$ ipython --no-banner

In [1]: import numpy as np

In [2]: import numpy.linalg as la

In [3]: np.set_printoptions(suppress=True, linewidth=200)

In [4]: feats = np.load("arr.npy")

In [5]: print(feats)
[[13  3]
 [ 1  3]]

In [6]: x0 = np.array([-2, 2])

In [7]: rhs = feats @ x0

In [8]: rhs
Out[8]: array([-20,   4])

In [9]: np.round(la.solve(feats.T, feats[0]), 2) + 0
Out[9]: array([1., 0.])

In [10]: P = np.triu(np.array([[-1, -1], [1, -1]]), 1) + np.eye(2)

In [11]: B = P @ feats @ la.inv(P)

In [12]: round(la.det(B), 2)
Out[12]: np.float64(36.0)

In [13]: P @ feats - feats @ P
Out[13]: 
array([[-1., 10.],
       [ 0.,  1.]])

In [14]: M = np.array([[2, 6, 1], [2, 6, 2], [3, 9, 2]])

In [15]: M
Out[15]: 
array([[2, 6, 1],
       [2, 6, 2],
       [3, 9, 2]])

In [16]: # rank 2

In [17]: rng = np.random.default_rng(21)

In [18]: lab = rng.permutation(3)

In [19]: lab
Out[19]: array([1, 0, 2])

In [20]: B = M[lab][:, lab]

In [21]: print(round(la.det(B), 2), round(la.det(M[lab]), 2))
-0.0 -0.0

In [22]: np.trace(B)
Out[22]: np.int64(10)

In [23]: np.diag(B)
Out[23]: array([6, 2, 2])

In [24]: print(np.kron(np.eye(2, dtype=int), M))
[[2 6 1 0 0 0]
 [2 6 2 0 0 0]
 [3 9 2 0 0 0]
 [0 0 0 2 6 1]
 [0 0 0 2 6 2]
 [0 0 0 3 9 2]]

In [25]: np.round(la.det(M.T), 2)
Out[25]: np.float64(0.0)

In [26]: np.einsum("ij,ji->", M, M)
Out[26]: np.int64(110)

In [27]: u, v = feats[1], feats[0]

In [28]: u @ v
Out[28]: np.int64(22)

In [29]: pr = (u @ v) / (u @ u) * u

In [30]: pr.round(2)
Out[30]: array([2.2, 6.6])

In [31]: np.outer(u, v)
Out[31]: 
array([[13,  3],
       [39,  9]])

In [32]: la.matrix_rank(np.outer(u, v))
Out[32]: np.int64(1)

In [33]: np.round(v - pr, 2)
Out[33]: array([10.8, -3.6])

In [34]: mat = np.array([[-1.94, 1.16, -1.41],
    ...:     [0.65, -0.4, 0.99],
    ...:     [1.49, -0.89, 0.93],
    ...:     [1.86, -1.17, 1.1],
    ...:     [2.93, -1.34, 1.59],
    ...:     [-2.13, 0.74, -0.72],
    ...:     [2.84, -1.24, 1.39],
    ...:     [1.36, -0.39, 0.84],
    ...:     [0.03, -0.05, 0.62],
    ...:     [1.53, -1.38, 1.03],
    ...:     [1.23, -0.48, 0.95],
    ...:     [0.64, -0.29, 0.85],
    ...:     [0.9, -0.45, 0.24],
    ...:     [2.47, -0.75, 0.57],
    ...:     [-0.7, 0.47, -0.09],
    ...:     [0.19, 0.28, -0.04],
    ...:     [-1.51, 0.71, -0.13],
    ...:     [-0.68, 0.91, -0.32],
    ...:     [0.11, -0.99, 0.31],
    ...:     [-2.47, 1.27, -0.99]])

In [35]: P = mat @ la.solve(mat.T @ mat, mat.T)

In [36]: la.matrix_rank(np.eye(20) - P)
Out[36]: np.int64(17)

In [37]: print(np.round(np.diag(P), 2))
[0.15 0.18 0.06 0.1  0.18 0.14 0.16 0.1  0.15 0.22 0.1  0.13 0.03 0.28 0.06 0.06 0.19 0.18 0.38 0.14]

In [38]: round(float(np.trace(P)), 2)
Out[38]: 3.0

In [39]: print(np.round(P @ mat[:, 1], 2))
[ 1.16 -0.4  -0.89 -1.17 -1.34  0.74 -1.24 -0.39 -0.05 -1.38 -0.48 -0.29 -0.45 -0.75  0.47  0.28  0.71  0.91 -0.99  1.27]

In [40]: np.round(la.eigvalsh(P), 2) + 0
Out[40]: array([0., 0., 0., 0., 0., 0., 0., 0., 0., 0., 0., 0., 0., 0., 0., 0., 0., 1., 1., 1.])

In [41]: lab = mat[:, 0] > np.median(mat[:, 0])

In [42]: u = mat[lab].mean(axis=0) - mat[~lab].mean(axis=0)

In [43]: np.argsort(-np.abs(u).round(6), kind="stable")
Out[43]: array([0, 1, 2])

In [44]: print((((mat - mat.mean(axis=0)) @ u > 0) == lab).mean())
0.9

In [45]: lab.astype(int)
Out[45]: array([0, 1, 1, 1, 1, 0, 1, 1, 0, 1, 1, 0, 1, 1, 0, 0, 0, 0, 0, 0])

In [46]: data = np.array([[4, 4, 4], [4, 8, 8], [4, 8, 12]])

In [47]: data
Out[47]: 
array([[ 4,  4,  4],
       [ 4,  8,  8],
       [ 4,  8, 12]])

In [48]: # equal to its transpose

In [49]: B = np.array([[0, 0], [3, 0], [3, 1]])

In [50]: print(np.einsum("ij->j", data))
[12 20 24]

In [51]: print(data @ B)
[[24  4]
 [48  8]
 [60 12]]
